>>> import numpy as np
>>> np.set_printoptions(precision=3, suppress=True, linewidth=160, sign=" ")
>>> def rd(a):
...     return np.round(a, 3) + 0
... 
>>> X = np.array([[2, 5, 2, -1, -3, 4, -2, -1, 0],
...     [3, 2, -4, 1, 3, -4, -5, -1, 4],
...     [4, 5, 5, 2, -2, 5, -2, -3, 4],
...     [0, -1, 4, 0, 3, -1, -4, -1, 1],
...     [1, 1, 0, 2, -2, -4, 3, -4, 1],
...     [-5, 4, -3, 4, 4, 5, 4, 0, -3],
...     [-1, 4, -3, 3, 5, -2, -5, -5, 1],
...     [3, 4, 3, -4, 1, -4, -1, -4, -3],
...     [-2, -4, 0, -3, -4, 2, -5, 4, 1]])
>>> X
array([[ 2,  5,  2, -1, -3,  4, -2, -1,  0],
       [ 3,  2, -4,  1,  3, -4, -5, -1,  4],
       [ 4,  5,  5,  2, -2,  5, -2, -3,  4],
       [ 0, -1,  4,  0,  3, -1, -4, -1,  1],
       [ 1,  1,  0,  2, -2, -4,  3, -4,  1],
       [-5,  4, -3,  4,  4,  5,  4,  0, -3],
       [-1,  4, -3,  3,  5, -2, -5, -5,  1],
       [ 3,  4,  3, -4,  1, -4, -1, -4, -3],
       [-2, -4,  0, -3, -4,  2, -5,  4,  1]])
>>> rd(np.linalg.norm(X, "nuc"))
np.float64(71.61)
>>> np.linalg.norm(X, axis=1).argmax()
np.int64(5)
>>> rd(np.linalg.norm(X, 2))
np.float64(15.482)
>>> print(X[1] @ X[8])
-12
>>> rd(np.linalg.norm(X) ** 2 / np.linalg.norm(X, 2) ** 2)
np.float64(3.408)
>>> Q, _ = np.linalg.qr(np.array([[-0.6, -1.0, -0.2, 2.2, -0.9, -1.2],
...     [-0.1, -1.4, 0.0, 0.6, -1.8, -1.0],
...     [1.7, -0.2, -1.7, 0.4, 0.8, -0.9],
...     [-0.7, 0.0, 1.5, 0.4, -0.8, 1.0],
...     [-1.4, 1.7, 1.4, 1.6, 1.9, -1.8],
...     [-0.3, 0.3, 1.8, 0.0, -1.2, 0.8],
...     [0.1, 1.3, -0.3, -0.8, -1.5, 1.1],
...     [1.0, -0.7, -0.9, 0.8, 0.0, -0.8],
...     [-1.7, -0.4, 1.7, 0.7, 1.6, -2.1],
...     [-1.6, -1.0, 0.2, 0.3, -0.6, -1.4]]))
>>> A = Q @ Q.T
>>> rd(A)
array([[ 0.785,  0.109, -0.025,  0.212,  0.142, -0.124, -0.083,  0.153, -0.172,  0.127],
       [ 0.109,  0.618,  0.11 , -0.076, -0.141,  0.28 ,  0.113,  0.191,  0.104,  0.219],
       [-0.025,  0.11 ,  0.493, -0.28 ,  0.067, -0.081, -0.058,  0.312, -0.052, -0.21 ],
       [ 0.212, -0.076, -0.28 ,  0.438, -0.036,  0.261, -0.139, -0.073, -0.052, -0.143],
       [ 0.142, -0.141,  0.067, -0.036,  0.853,  0.052,  0.165, -0.007,  0.215, -0.061],
       [-0.124,  0.28 , -0.081,  0.261,  0.052,  0.627,  0.097,  0.037,  0.087, -0.211],
       [-0.083,  0.113, -0.058, -0.139,  0.165,  0.097,  0.717, -0.13 , -0.313,  0.095],
       [ 0.153,  0.191,  0.312, -0.073, -0.007,  0.037, -0.13 ,  0.277, -0.029, -0.136],
       [-0.172,  0.104, -0.052, -0.052,  0.215,  0.087, -0.313, -0.029,  0.61 ,  0.198],
       [ 0.127,  0.219, -0.21 , -0.143, -0.061, -0.211,  0.095, -0.136,  0.198,  0.581]])
>>> # equal to its transpose
>>> x0 = np.array([3, 2, 3, 0, 0, 2, 1, 0, 0, 3])
>>> rd(np.eye(10) - A)
array([[ 0.215, -0.109,  0.025, -0.212, -0.142,  0.124,  0.083, -0.153,  0.172, -0.127],
       [-0.109,  0.382, -0.11 ,  0.076,  0.141, -0.28 , -0.113, -0.191, -0.104, -0.219],
       [ 0.025, -0.11 ,  0.507,  0.28 , -0.067,  0.081,  0.058, -0.312,  0.052,  0.21 ],
       [-0.212,  0.076,  0.28 ,  0.562,  0.036, -0.261,  0.139,  0.073,  0.052,  0.143],
       [-0.142,  0.141, -0.067,  0.036,  0.147, -0.052, -0.165,  0.007, -0.215,  0.061],
       [ 0.124, -0.28 ,  0.081, -0.261, -0.052,  0.373, -0.097, -0.037, -0.087,  0.211],
       [ 0.083, -0.113,  0.058,  0.139, -0.165, -0.097,  0.283,  0.13 ,  0.313, -0.095],
       [-0.153, -0.191, -0.312,  0.073,  0.007, -0.037,  0.13 ,  0.723,  0.029,  0.136],
       [ 0.172, -0.104,  0.052,  0.052, -0.215, -0.087,  0.313,  0.029,  0.39 , -0.198],
       [-0.127, -0.219,  0.21 ,  0.143,  0.061,  0.211, -0.095,  0.136, -0.198,  0.419]])
>>> rd(A @ x0)
array([ 2.545,  3.222,  0.772, -0.402,  0.433,  0.664,  0.996,  1.311, -0.011,  1.605])
>>> print(rd(np.linalg.eigvalsh(2 * A - np.eye(10))))
[-1. -1. -1. -1.  1.  1.  1.  1.  1.  1.]
>>> rd(A @ A @ x0)
array([ 2.545,  3.222,  0.772, -0.402,  0.433,  0.664,  0.996,  1.311, -0.011,  1.605])
>>> print(np.trace(A))
6.0
>>> rd((x0 - A @ x0) @ (A @ x0))
np.float64(0.0)
